% python3 -q
>>> import numpy as np
>>> import numpy.linalg as la
>>> np.set_printoptions(precision=2, suppress=True, linewidth=120)
>>> rd = lambda a: np.round(a, 2) + 0
>>> arr = np.loadtxt("mat.csv", delimiter=",")
>>> arr
array([[ 1., -1., -2.,  0.],
       [ 0.,  3.,  5.,  9.],
       [ 0.,  8.,  3.,  1.],
       [ 0.,  7.,  2.,  2.]])
>>> f = np.array([3, 0])
>>> np.convolve(arr[1], f)
array([ 0.,  9., 15., 27.,  0.])
>>> np.correlate(arr[1], arr[3], "full")
array([ 0.,  6., 16., 49., 53., 63.,  0.])
>>> x0 = np.array([0, 3, -1, -3])
>>> rhs = arr @ x0
>>> rhs
array([ -1., -23.,  18.,  13.])
>>> rd(la.solve(arr, arr[:, 1]))
array([0., 1., 0., 0.])
>>> A = np.array([[-1.81, -0.91, 0.91],
...     [1.79, 0.92, -0.92],
...     [2.41, 1.23, -1.2],
...     [-0.58, -0.31, 0.33],
...     [-0.61, -0.28, 0.31],
...     [1.18, 0.59, -0.62],
...     [-3.01, -1.49, 1.45],
...     [0.59, 0.28, -0.29],
...     [2.94, 1.48, -1.45],
...     [1.82, 0.89, -0.89],
...     [-1.8, -0.91, 0.92]])
>>> blk = np.stack([A, -2 * A, A[::-1]])
>>> blk.shape
(3, 11, 3)
>>> la.matrix_rank(blk)
array([3, 3, 3])
>>> rd(np.einsum("bij,cij->bc", blk, blk))
array([[  58.44, -116.89,   47.41],
       [-116.89,  233.78,  -94.82],
       [  47.41,  -94.82,   58.44]])
>>> rd(blk.sum(axis=0))
array([[ 0.01,  0.  ,  0.01],
       [ 0.03, -0.03,  0.03],
       [ 0.53,  0.25, -0.25],
       [ 1.17,  0.59, -0.62],
       [-2.4 , -1.21,  1.14],
       [ 0.  ,  0.  ,  0.  ],
       [ 2.4 ,  1.21, -1.14],
       [-1.17, -0.59,  0.62],
       [-0.53, -0.25,  0.25],
       [-0.03,  0.03, -0.03],
       [-0.01,  0.  , -0.01]])
>>> rd(la.norm(blk, axis=(1, 2)))
array([ 7.64, 15.29,  7.64])
>>> x0 = np.array([8, 4, 8])
>>> rhs = A @ x0
>>> rd(la.lstsq(A, rhs)[0])
array([8., 4., 8.])
>>> rd(la.solve(A.T @ A, A.T @ rhs))
array([8., 4., 8.])
>>> rng = np.random.default_rng(746)
>>> rhs = rhs + 0.05 * rng.normal(size=11)
>>> rd(rhs)
array([-10.83,  10.68,  14.58,  -3.21,  -3.46,   6.85, -18.5 ,   3.51,  17.9 ,  11.02, -10.6 ])
>>> c, *_ = la.lstsq(A, rhs)
>>> rd(la.norm(rhs - A @ c))
np.float64(0.11)
>>> c.round()
array([8., 5., 9.])
>>> B = np.c_[A[:, :2] @ np.array([[2, 0], [2, 0]]), np.array([1, 0, -2, -3, 0, -1, -2, 2, -1, -2, 1])]
>>> rd(B)
array([[-5.44,  0.  ,  1.  ],
       [ 5.42,  0.  ,  0.  ],
       [ 7.28,  0.  , -2.  ],
       [-1.78,  0.  , -3.  ],
       [-1.78,  0.  ,  0.  ],
       [ 3.54,  0.  , -1.  ],
       [-9.  ,  0.  , -2.  ],
       [ 1.74,  0.  ,  2.  ],
       [ 8.84,  0.  , -1.  ],
       [ 5.42,  0.  , -2.  ],
       [-5.42,  0.  ,  1.  ]])
>>> rd(la.lstsq(A, B[:, 0])[0])
array([2., 2., 0.])
>>> rd(la.norm(la.qr(A)[0].T @ B, axis=0) ** 2 / ((B ** 2).sum(axis=0) + 1e-12))
array([1.  , 0.  , 0.05])
>>> Uu, sv, Vt = la.svd(A)
>>> rd(sv)
array([7.64, 0.08, 0.04])
>>> B = Uu[:, :1] @ np.diag(sv[:1]) @ Vt[:1]
>>> la.matrix_rank(A, rtol=0.05)
np.int64(1)
>>> rd(la.norm(A - B, 2)), rd(sv[1])
(np.float64(0.08), np.float64(0.08))
>>> rd(np.abs(A - B).max())
np.float64(0.03)
>>> Xc = (A - A.mean(axis=0)) / A.std(axis=0)
>>> np.argwhere(np.abs(Xc) > 2)
array([], shape=(0, 2), dtype=int64)
>>> c = la.lstsq(np.delete(Xc, 0, axis=1), Xc[:, 0])[0]
>>> rd(c)
array([ 0.91, -0.09])
>>> np.abs(c).argmax()
np.int64(0)
>>> J = (rng.random((2, 2)) < 0.3) + np.eye(2)
>>> J /= J.sum(axis=1, keepdims=True)
>>> J
array([[0.5, 0.5],
       [0.5, 0.5]])
>>> # looks like rank 1
>>> la.lstsq(J[:-1].T, J[-1])[2]
np.int32(1)
>>> np.allclose(J[:-1].T @ la.lstsq(J[:-1].T, J[-1])[0], J[-1])
True
>>> np.argsort(-la.norm(J, axis=0).round(6), kind="stable")[:3]
array([0, 1])
>>> rd(la.norm(J, 2) / la.norm(J))
np.float64(1.0)
>>> [round(float(x), 2) for x in la.svd(J, compute_uv=False)[:3]]
[1.0, 0.0]
>>> mat = np.loadtxt("dump.csv", delimiter=",")
>>> mat
array([[-1.,  8., -1.,  8., -1.,  8.],
       [ 4., -4.,  4., -4.,  4., -4.],
       [-1.,  8., -1.,  8., -1.,  8.],
       [-1.,  8., -1.,  8., -1.,  8.],
       [ 4., -4.,  4., -4.,  4., -4.],
       [-1.,  8., -1.,  8., -1.,  8.]])
>>> np.argsort(-la.norm(mat, axis=0).round(6), kind="stable")[:3]
array([1, 3, 5])
>>> Uu, sv, Vt = la.svd(mat)
>>> V = Vt[:(sv > 1e-8).sum()]
>>> x0 = mat[1] + 3 * mat[5] + rng.integers(2) * np.eye(6)[4]
>>> x0
array([ 1., 20.,  1., 20.,  1., 20.])
>>> np.allclose(V.T @ V @ x0, x0)
True
>>> la.matrix_rank(np.vstack([mat, x0]))
np.int64(2)
>>> rd(la.norm(x0 - V.T @ V @ x0))
np.float64(0.0)
>>> x0 = np.array([3, 3, -2, 0])
>>> a = np.maximum(arr @ x0, 0)
>>> np.flatnonzero(a > 1e-9)
array([0, 2, 3])
>>> np.maximum(arr @ x0, 0) - np.maximum(-arr @ x0, 0)
array([ 4., -1., 18., 17.])
>>> arr * (a > 1e-9)[:, None]
array([[ 1., -1., -2.,  0.],
       [ 0.,  0.,  0.,  0.],
       [ 0.,  8.,  3.,  1.],
       [ 0.,  7.,  2.,  2.]])
>>> E = np.loadtxt("block16.csv", delimiter=",")
>>> rd(E)
array([[-1.03,  2.93,  3.92],
       [-1.33,  3.32,  3.49],
       [ 2.52, -3.54,  2.48],
       [-2.6 ,  4.22, -0.66],
       [-0.27, -1.  , -4.89],
       [ 2.19, -4.2 , -1.61],
       [-1.97,  2.13, -4.07],
       [ 1.55, -3.57, -3.13],
       [ 2.59, -3.84,  1.88],
       [-2.48,  4.33,  0.36],
       [-0.53,  2.24,  4.44],
       [ 2.61, -4.17,  0.89],
       [-2.59,  4.24, -0.52],
       [ 1.17, -0.53,  4.83],
       [-0.7 ,  2.47,  4.29],
       [-1.99,  4.04,  2.17],
       [-0.01,  1.45,  4.79],
       [-0.12,  1.62,  4.73],
       [-1.97,  2.12, -4.08]])
>>> Xc = E - E.mean(axis=0)
>>> Uu, sv, Vt = la.svd(Xc, full_matrices=False)
>>> rd(Vt[0] * np.sign(Vt[0, np.abs(Vt[0]).argmax()]))
array([-0.41,  0.81,  0.42])
>>> np.abs(Uu[:, 0]).argmax()
np.int64(5)
>>> feats = np.loadtxt("x.csv", delimiter=",")
>>> feats
array([[ 0., -1.],
       [-1.,  0.]])
>>> evals, V = la.eigh(feats)
>>> x0 = np.array([1, 3])
>>> np.abs(feats).sum(axis=1).max(), np.abs(evals).max()
(np.float64(1.0), np.float64(1.0))
>>> evals, V = la.eigh(feats)
>>> rd(V.T @ V)
array([[1., 0.],
       [0., 1.]])
>>> np.unique(evals.round(6) + 0, return_counts=True)[1]
array([1, 1])
>>> Q = feats.astype(float).copy()
>>> for j in range(2):
...     Q[:, j] -= Q[:, :j] @ (Q[:, :j].T @ Q[:, j])
...     Q[:, j] /= la.norm(Q[:, j])
... 
>>> Q.T @ feats
array([[1., 0.],
       [0., 1.]])
>>> M = np.load("arr.npy")
>>> M
array([[4., 1., 0.],
       [0., 4., 1.],
       [0., 0., 4.]])
>>> # triangular: eigenvalues sit on the diagonal
>>> la.matrix_rank(M - M[0, 0] * np.eye(3))
np.int64(2)
>>> M @ M
array([[16.,  8.,  1.],
       [ 0., 16.,  8.],
       [ 0.,  0., 16.]])
>>> labels = rng.permutation(3)
>>> B = M[:, labels] * rng.choice([-1, 1], 3)
>>> B
array([[1., 4., 0.],
       [4., 0., 1.],
       [0., 0., 4.]])
>>> Uu, _, Vt = la.svd(M.T @ B)
>>> labels
array([1, 0, 2])
>>> rd(la.lstsq(M, B)[0])
array([[0., 1., 0.],
       [1., 0., 0.],
       [0., 0., 1.]])
>>> Q, V = la.qr(B[:, :2])[0], la.qr(B[:, 2:])[0]
>>> sv = la.svd(Q.T @ V, compute_uv=False)
>>> rd(la.norm(Q @ Q.T - V @ V.T, 2))
np.float64(1.0)
>>> B = M / np.sqrt((M ** 2).mean(axis=1, keepdims=True))
>>> rd(la.norm(B, axis=1))
array([1.73, 1.73, 1.73])
>>> rd(M - M.mean(axis=1, keepdims=True))
array([[ 2.33, -0.67, -1.67],
       [-1.67,  2.33, -0.67],
       [-1.33, -1.33,  2.67]])
>>> x0 = np.array([3, 5, 5])
>>> rhs = M @ x0
>>> c, lr = np.zeros(3), 1 / la.norm(M, 2) ** 2
>>> for i in range(12):
...     c -= lr * M.T @ (M @ c - rhs)
...     if i % 2 == 0: print(i, round(la.norm(M @ c - rhs), 2))
... 
0 1.43
2 0.25
4 0.06
6 0.02
8 0.0
10 0.0
>>> rd(la.cond(M))
np.float64(1.42)
>>> data = np.loadtxt("test16.csv", delimiter=",")
>>> data
array([[ 2.,  0.,  0.,  0.],
       [ 0., -1.,  0.,  0.],
       [ 0.,  0., -2.,  0.],
       [ 0.,  0.,  0.,  2.]])
>>> # symmetric, so the eigenvalues are real
>>> Q, V = la.qr(data[:, :3])[0], la.qr(data[:, 3:])[0]
>>> sv = la.svd(Q.T @ V, compute_uv=False)
>>> rd(la.norm(Q @ Q.T - V @ V.T, 2))
np.float64(1.0)
>>> sv
array([0.])
